In [1]: import numpy as np

In [2]: np.set_printoptions(precision=2, suppress=True, linewidth=160, floatmode="fixed")

In [3]: def rd(a):
   ...:     return np.round(a, 2) + 0
   ...: 

In [4]: M = 3 * np.eye(8) + np.ones((8, 8))

In [5]: print(M)
[[4.00 1.00 1.00 1.00 1.00 1.00 1.00 1.00]
 [1.00 4.00 1.00 1.00 1.00 1.00 1.00 1.00]
 [1.00 1.00 4.00 1.00 1.00 1.00 1.00 1.00]
 [1.00 1.00 1.00 4.00 1.00 1.00 1.00 1.00]
 [1.00 1.00 1.00 1.00 4.00 1.00 1.00 1.00]
 [1.00 1.00 1.00 1.00 1.00 4.00 1.00 1.00]
 [1.00 1.00 1.00 1.00 1.00 1.00 4.00 1.00]
 [1.00 1.00 1.00 1.00 1.00 1.00 1.00 4.00]]

In [6]: rng = np.random.default_rng(525254)

In [7]: labels = rng.permutation(8)

In [8]: print(labels)
[3 6 7 2 0 1 5 4]

In [9]: M2 = M[labels][:, labels]

In [10]: print(np.diag(M2))
[4.00 4.00 4.00 4.00 4.00 4.00 4.00 4.00]

In [11]: print(np.allclose(M2, M))
True

In [12]: print(rd(np.linalg.det(M2)), rd(np.linalg.det(M[labels])))
24057.0 24057.0

In [13]: w, V = np.linalg.eigh(M)

In [14]: print(w.sum(), np.trace(M))
32.0 32.0

In [15]: print(np.abs(V[:, -1]).round(6).argmax())
0

In [16]: print(rd(np.linalg.eigvalsh(M + 2 * np.eye(8))))
[ 5.00  5.00  5.00  5.00  5.00  5.00  5.00 13.00]

In [17]: print(rd(V @ np.diag(w) @ V.T))
[[4.00 1.00 1.00 1.00 1.00 1.00 1.00 1.00]
 [1.00 4.00 1.00 1.00 1.00 1.00 1.00 1.00]
 [1.00 1.00 4.00 1.00 1.00 1.00 1.00 1.00]
 [1.00 1.00 1.00 4.00 1.00 1.00 1.00 1.00]
 [1.00 1.00 1.00 1.00 4.00 1.00 1.00 1.00]
 [1.00 1.00 1.00 1.00 1.00 4.00 1.00 1.00]
 [1.00 1.00 1.00 1.00 1.00 1.00 4.00 1.00]
 [1.00 1.00 1.00 1.00 1.00 1.00 1.00 4.00]]

In [18]: print(rd(w))
[ 3.00  3.00  3.00  3.00  3.00  3.00  3.00 11.00]
